% python3 -q
>>> import numpy as np
>>> np.set_printoptions(suppress=True, linewidth=120)
>>> rnd = lambda a: np.round(a, 1) + 0
>>> M = np.array([[11.0, -9.0, -3.0, 12.0, -3.0, 0.0, -12.0],
...     [-9.0, 11.0, 3.0, -12.0, 3.0, 0.0, 12.0],
...     [-3.0, 3.0, 3.0, -4.0, 1.0, 0.0, 4.0],
...     [12.0, -12.0, -4.0, 18.0, -4.0, 0.0, -16.0],
...     [-3.0, 3.0, 1.0, -4.0, 3.0, 0.0, 4.0],
...     [0.0, 0.0, 0.0, 0.0, 0.0, 2.0, 0.0],
...     [-12.0, 12.0, 4.0, -16.0, 4.0, 0.0, 18.0]])
>>> rng = np.random.default_rng(11990)
>>> labels = rng.permutation(7)
>>> labels
array([0, 4, 5, 1, 6, 3, 2])
>>> other = M[labels][:, labels]
>>> other
array([[ 11.,  -3.,   0.,  -9., -12.,  12.,  -3.],
       [ -3.,   3.,   0.,   3.,   4.,  -4.,   1.],
       [  0.,   0.,   2.,   0.,   0.,   0.,   0.],
       [ -9.,   3.,   0.,  11.,  12., -12.,   3.],
       [-12.,   4.,   0.,  12.,  18., -16.,   4.],
       [ 12.,  -4.,   0., -12., -16.,  18.,  -4.],
       [ -3.,   1.,   0.,   3.,   4.,  -4.,   3.]])
>>> rnd(np.sort(np.abs(np.linalg.eigvals(other))))
array([ 2.,  2.,  2.,  2.,  2.,  2., 54.])
>>> np.allclose(other, M)
False
>>> rnd(np.linalg.det(other)), rnd(np.linalg.det(M[labels]))
(np.float64(3456.0), np.float64(-3456.0))
>>> t = np.radians(180)
>>> Rm = np.eye(7)
>>> Rm[3, 3] = Rm[2, 2] = np.cos(t)
>>> Rm[3, 2], Rm[2, 3] = -np.sin(t), np.sin(t)
>>> rnd(Rm)
array([[ 1.,  0.,  0.,  0.,  0.,  0.,  0.],
       [ 0.,  1.,  0.,  0.,  0.,  0.,  0.],
       [ 0.,  0., -1.,  0.,  0.,  0.,  0.],
       [ 0.,  0.,  0., -1.,  0.,  0.,  0.],
       [ 0.,  0.,  0.,  0.,  1.,  0.,  0.],
       [ 0.,  0.,  0.,  0.,  0.,  1.,  0.],
       [ 0.,  0.,  0.,  0.,  0.,  0.,  1.]])
>>> other = M @ Rm.T
>>> rnd(np.linalg.det(Rm)), np.trace(Rm)
(np.float64(1.0), np.float64(3.0))
>>> np.allclose(np.linalg.norm(M, axis=1), np.linalg.norm(other, axis=1))
True
>>> vec = np.ones(7)
>>> for _ in range(4):
...     vec = M @ vec
...     vec /= np.linalg.norm(vec)
...     print(round(vec @ M @ vec, 1))
... 
48.3
54.0
54.0
54.0
>>> rnd(vec)
array([-0.4,  0.4,  0.1, -0.6,  0.1,  0. ,  0.6])
>>> U, sig, Vh = np.linalg.svd(M)
>>> rnd(sig)
array([54.,  2.,  2.,  2.,  2.,  2.,  2.])
>>> np.argmax(sig[:-1] / (sig[1:] + 1e-6)) + 1
np.int64(1)
>>> other = U[:, :1] @ np.diag(sig[:1]) @ Vh[:1]
>>> np.linalg.matrix_rank(M, rtol=0.05)
np.int64(1)
>>> np.abs(M - other).max()
np.float64(2.0)
>>> rnd(np.linalg.norm(M - other) / np.linalg.norm(M))
np.float64(0.1)
>>> rnd(np.linalg.norm(M - other, 2)), rnd(sig[1])
(np.float64(2.0), np.float64(2.0))
>>> F = np.diag(np.array([0, 1, 3, 3, 0, 0, 2, -3, 2]))
>>> F
array([[ 0,  0,  0,  0,  0,  0,  0,  0,  0],
       [ 0,  1,  0,  0,  0,  0,  0,  0,  0],
       [ 0,  0,  3,  0,  0,  0,  0,  0,  0],
       [ 0,  0,  0,  3,  0,  0,  0,  0,  0],
       [ 0,  0,  0,  0,  0,  0,  0,  0,  0],
       [ 0,  0,  0,  0,  0,  0,  0,  0,  0],
       [ 0,  0,  0,  0,  0,  0,  2,  0,  0],
       [ 0,  0,  0,  0,  0,  0,  0, -3,  0],
       [ 0,  0,  0,  0,  0,  0,  0,  0,  2]])
>>> # 9 groups of indices that never mix
>>> [round(float(np.linalg.det(F[:i, :i])), 2) + 0 for i in range(1, 10)]
[0.0, 0.0, 0.0, 0.0, 0.0, 0.0, 0.0, 0.0, 0.0]
>>> rnd(np.linalg.eigvalsh(F).min())
np.float64(-3.0)
